$ python -q
>>> import numpy as np
>>> from numpy import linalg as LA
>>> np.set_printoptions(suppress=True, linewidth=120)
>>> M = np.array([[3.0, 4.0, 0.0, 0.0, 0.0, 0.0, 0.0, 0.0],
...     [4.0, -3.0, 4.0, 0.0, 0.0, 0.0, 0.0, 0.0],
...     [0.0, 4.0, 0.0, 4.0, 0.0, 0.0, 0.0, 0.0],
...     [0.0, 0.0, 4.0, 3.0, 4.0, 0.0, 0.0, 0.0],
...     [0.0, 0.0, 0.0, 4.0, 0.0, 4.0, 0.0, 0.0],
...     [0.0, 0.0, 0.0, 0.0, 4.0, 0.0, 4.0, 0.0],
...     [0.0, 0.0, 0.0, 0.0, 0.0, 4.0, -2.0, 4.0],
...     [0.0, 0.0, 0.0, 0.0, 0.0, 0.0, 4.0, -3.0]])
>>> M
array([[ 3.,  4.,  0.,  0.,  0.,  0.,  0.,  0.],
       [ 4., -3.,  4.,  0.,  0.,  0.,  0.,  0.],
       [ 0.,  4.,  0.,  4.,  0.,  0.,  0.,  0.],
       [ 0.,  0.,  4.,  3.,  4.,  0.,  0.,  0.],
       [ 0.,  0.,  0.,  4.,  0.,  4.,  0.,  0.],
       [ 0.,  0.,  0.,  0.,  4.,  0.,  4.,  0.],
       [ 0.,  0.,  0.,  0.,  0.,  4., -2.,  4.],
       [ 0.,  0.,  0.,  0.,  0.,  0.,  4., -3.]])
>>> # symmetric
>>> rng = np.random.default_rng(28960)
>>> other = M + rng.integers(-2, 3, (8, 6)) @ rng.integers(-2, 3, (6, 8))
>>> print(other)
[[  5.   6.  -4.  -3.  -4.  -2.   6.   2.]
 [  6. -12.  -2.  12.  -6.  -2.  -7. -11.]
 [  0.  -1.  -3.  11.  -4.  -8.  -3.  -5.]
 [  6.  -6.  -1.   9.   2.   0.  -5.  -6.]
 [  2.   1.  -1.  -8.  -4.   2.   5.   3.]
 [  8.  -6.  -2.  -3.   4.   2.   5.   0.]
 [ -2.   3.   5.  -6.   4.   2.  -1.   9.]
 [  2.   1.  -5.   2.  -4. -10.   6.  -3.]]
>>> print(LA.matrix_rank(other - M, tol=1e-8))
6
>>> print(np.abs(other - M).sum(axis=1))
[25. 55. 35. 36. 30. 22. 28. 26.]
>>> q, Rm = LA.qr(M)
>>> np.round(np.abs(np.diag(Rm)), 3)
array([5.   , 6.403, 4.272, 4.416, 4.197, 4.314, 4.017, 1.771])
>>> print(abs(Rm[0, 0]), round(LA.norm(M[:, 0]), 3))
5.0 5.0
>>> q.shape, Rm.shape
((8, 8), (8, 8))
>>> Rm.round(3)
array([[-5.   ,  0.   , -3.2  ,  0.   ,  0.   ,  0.   ,  0.   ,  0.   ],
       [ 0.   ,  6.403, -1.874,  2.499,  0.   ,  0.   ,  0.   ,  0.   ],
       [ 0.   ,  0.   , -4.272, -3.905, -3.746,  0.   ,  0.   ,  0.   ],
       [ 0.   ,  0.   ,  0.   ,  4.416, -0.595,  3.623,  0.   ,  0.   ],
       [ 0.   ,  0.   ,  0.   ,  0.   , -4.197, -0.514, -3.812,  0.   ],
       [ 0.   ,  0.   ,  0.   ,  0.   ,  0.   ,  4.314, -2.308,  3.709],
       [ 0.   ,  0.   ,  0.   ,  0.   ,  0.   ,  0.   , -4.017,  2.847],
       [ 0.   ,  0.   ,  0.   ,  0.   ,  0.   ,  0.   ,  0.   , -1.771]])
>>> evals, V = LA.eigh(M)
>>> vec = np.array([1, -3, -1, 3, -3, -3, 2, -3])
>>> print(np.round(LA.eigvalsh(M[1:, 1:]), 3))
[-8.086 -6.619 -4.346 -0.771  1.695  4.939  8.188]
>>> q, V = LA.qr(M[:, :4])[0], LA.qr(M[:, 4:])[0]
>>> sigma = LA.svd(q.T @ V, compute_uv=False)
>>> np.round(np.degrees(np.arccos(sigma.clip(0, 1))), 3)
array([29.261, 37.159, 90.   , 90.   ])
>>> other = np.array([[3, 4, 3],
...     [0, 0, 2],
...     [0, 1, 3],
...     [5, 0, 0],
...     [3, 5, 4],
...     [2, 5, 0],
...     [5, 3, 3],
...     [3, 5, 2]])
>>> np.einsum("ik,kj->ji", M, other)
array([[ 9., 12., 20., 27., 28., 32., 10., 11.],
       [12., 20.,  0., 24., 20., 32., 34., -3.],
       [17., 18.,  8., 28.,  0., 28.,  2.,  6.]])
>>> other.T @ M.T
array([[ 9., 12., 20., 27., 28., 32., 10., 11.],
       [12., 20.,  0., 24., 20., 32., 34., -3.],
       [17., 18.,  8., 28.,  0., 28.,  2.,  6.]])
>>> X = np.load("sample7.npy")
>>> X
array([[  1,  -3,   1,   4,   1,   4,   2,   1],
       [  1,  -3,   1,   1,   3,   5,   5,   2],
       [  2,  -6,   1,   4,   3,   0,   5,   0],
       [  4, -12,   4,   5,   0,   5,   4,   4],
       [  0,   0,   1,   4,   2,   5,   4,   4],
       [  0,   0,   3,   3,   1,   4,   1,   3],
       [  3,  -9,   3,   1,   5,   5,   1,   3]])
>>> u = np.array([0, -2])
>>> np.array([np.convolve(row, u, "same") for row in X])
array([[  0,  -2,   6,  -2,  -8,  -2,  -8,  -4],
       [  0,  -2,   6,  -2,  -2,  -6, -10, -10],
       [  0,  -4,  12,  -2,  -8,  -6,   0, -10],
       [  0,  -8,  24,  -8, -10,   0, -10,  -8],
       [  0,   0,   0,  -2,  -8,  -4, -10,  -8],
       [  0,   0,   0,  -6,  -6,  -2,  -8,  -2],
       [  0,  -6,  18,  -6,  -2, -10, -10,  -2]])
>>> np.polyval(u, X[0])
array([-2, -2, -2, -2, -2, -2, -2, -2])
>>> np.correlate(X[0], X[1], "full")
array([ 2, -1, -8,  1, 19, 34, 36, 50, 26,  5, 10, -8, -1, -1,  1])
>>> other = np.array([[5, 6, 2],
...     [5, 9, 3],
...     [7, 8, 3],
...     [5, 0, 1],
...     [3, 2, 8],
...     [6, 5, 3],
...     [9, 5, 1],
...     [7, 6, 9]])
>>> np.einsum("ij->j", X)
array([ 11, -33,  14,  22,  15,  28,  22,  17])
>>> LA.matrix_rank(X @ other)
np.int64(3)
>>> other.T @ X.T
array([[ 69, 100,  61, 107, 127,  93,  71],
       [ 25,  55,  -3,  17,  81,  69,  19],
       [ 31,  59,  22,  44,  78,  60,  72]])
>>> print(np.einsum("ik,kj->ij", X, other))
[[ 69  25  31]
 [100  55  59]
 [ 61  -3  22]
 [107  17  44]
 [127  81  78]
 [ 93  69  60]
 [ 71  19  72]]
>>> other = X / LA.norm(X, axis=1, keepdims=True)
>>> G = other @ other.T
>>> np.round(LA.norm(other, axis=1), 3)
array([1., 1., 1., 1., 1., 1., 1.])
>>> u, v = X[4], X[3]
>>> u @ u
np.int64(78)
>>> u @ v
np.int64(81)
>>> pr = (u @ v) / (u @ u) * u
>>> np.round((v - pr) @ u, 3)
np.float64(-0.0)
>>> arr = np.load("a.npy")
>>> arr
array([[ 2,  3,  4,  5],
       [ 6,  7,  8,  9],
       [10, 11, 12, 13],
       [14, 15, 16, 17],
       [18, 19, 20, 21],
       [22, 23, 24, 25],
       [26, 27, 28, 29],
       [30, 31, 32, 33],
       [34, 35, 36, 37],
       [38, 39, 40, 41],
       [42, 43, 44, 45]])
>>> left, sigma, Vt = LA.svd(arr)
>>> V = Vt[:(sigma > 1e-8).sum()]
>>> vec = arr[9] + 3 * arr[0] + rng.integers(2) * np.eye(4)[1]
>>> vec
array([44., 49., 52., 56.])
>>> LA.matrix_rank(np.vstack([arr, vec]))
np.int64(3)
>>> z = arr[:, 2] > np.median(arr[:, 2])
>>> u = arr[z].mean(axis=0) - arr[~z].mean(axis=0)
>>> np.argsort(-np.abs(u).round(6), kind="stable")
array([0, 1, 2, 3])
>>> (((arr - arr.mean(axis=0)) @ u > 0) == z).mean()
np.float64(1.0)
>>> ((arr - arr.mean(axis=0)) @ u > 0).astype(int)
array([0, 0, 0, 0, 0, 0, 1, 1, 1, 1, 1])
>>> w1 = np.array([[-1, -1, 3, -3, -3],
...     [2, 3, 0, 0, -1],
...     [3, 3, 3, 0, 2],
...     [-1, -2, -3, 2, -2]])
>>> coef = np.array([-2, -3, 1, 3, -3])
>>> H = np.maximum(arr @ w1 + coef, 0)
>>> print((H > 0).astype(int))
[[1 1 1 1 0]
 [1 1 1 1 0]
 [1 1 1 0 0]
 [1 1 1 0 0]
 [1 1 1 0 0]
 [1 1 1 0 0]
 [1 1 1 0 0]
 [1 1 1 0 0]
 [1 1 1 0 0]
 [1 1 1 0 0]
 [1 1 1 0 0]]
>>> H
array([[  9,   6,   4,   7,   0],
       [ 21,  18,  16,   3,   0],
       [ 33,  30,  28,   0,   0],
       [ 45,  42,  40,   0,   0],
       [ 57,  54,  52,   0,   0],
       [ 69,  66,  64,   0,   0],
       [ 81,  78,  76,   0,   0],
       [ 93,  90,  88,   0,   0],
       [105, 102, 100,   0,   0],
       [117, 114, 112,   0,   0],
       [129, 126, 124,   0,   0]])
>>> LA.matrix_rank(H)
np.int64(3)
>>> np.round((H > 0).mean(axis=0), 3)
array([1.   , 1.   , 1.   , 0.182, 0.   ])
>>> Z = np.array([[1, 0, 1], [1, 2, 1], [0, 0, 1], [0, 0, 1], [2, 2, 0]])
>>> print(H @ Z)
[[ 15  12  26]
 [ 39  36  58]
 [ 63  60  91]
 [ 87  84 127]
 [111 108 163]
 [135 132 199]
 [159 156 235]
 [183 180 271]
 [207 204 307]
 [231 228 343]
 [255 252 379]]
>>> w1 @ Z
array([[-8, -8, -2],
       [ 3,  4,  5],
       [10, 10,  9],
       [-7, -8, -4]])
>>> (H @ Z).round(6).argmax(axis=1)
array([2, 2, 2, 2, 2, 2, 2, 2, 2, 2, 2])
>>> J = np.loadtxt("test14.csv", delimiter=",")
>>> J
array([[12., 15.,  9.,  6., 15.,  3.,  0.,  0.,  6.,  6.],
       [15., 28., 15., 10., 25.,  5.,  0.,  0., 10., 10.],
       [ 9., 15., 12.,  6., 15.,  3.,  0.,  0.,  6.,  6.],
       [ 6., 10.,  6.,  7., 10.,  2.,  0.,  0.,  4.,  4.],
       [15., 25., 15., 10., 28.,  5.,  0.,  0., 10., 10.],
       [ 3.,  5.,  3.,  2.,  5.,  4.,  0.,  0.,  2.,  2.],
       [ 0.,  0.,  0.,  0.,  0.,  0.,  3.,  0.,  0.,  0.],
       [ 0.,  0.,  0.,  0.,  0.,  0.,  0.,  3.,  0.,  0.],
       [ 6., 10.,  6.,  4., 10.,  2.,  0.,  0.,  7.,  4.],
       [ 6., 10.,  6.,  4., 10.,  2.,  0.,  0.,  4.,  7.]])
>>> # 3 groups of indices that never mix
>>> np.round(LA.matrix_power(J, 2), 3)
array([[ 792., 1305.,  783.,  522., 1305.,  261.,    0.,    0.,  522.,  522.],
       [1305., 2184., 1305.,  870., 2175.,  435.,    0.,    0.,  870.,  870.],
       [ 783., 1305.,  792.,  522., 1305.,  261.,    0.,    0.,  522.,  522.],
       [ 522.,  870.,  522.,  357.,  870.,  174.,    0.,    0.,  348.,  348.],
       [1305., 2175., 1305.,  870., 2184.,  435.,    0.,    0.,  870.,  870.],
       [ 261.,  435.,  261.,  174.,  435.,   96.,    0.,    0.,  174.,  174.],
       [   0.,    0.,    0.,    0.,    0.,    0.,    9.,    0.,    0.,    0.],
       [   0.,    0.,    0.,    0.,    0.,    0.,    0.,    9.,    0.,    0.],
       [ 522.,  870.,  522.,  348.,  870.,  174.,    0.,    0.,  357.,  348.],
       [ 522.,  870.,  522.,  348.,  870.,  174.,    0.,    0.,  348.,  357.]])
>>> round(float(np.abs(LA.eigvals(J)).max()), 3)
84.0
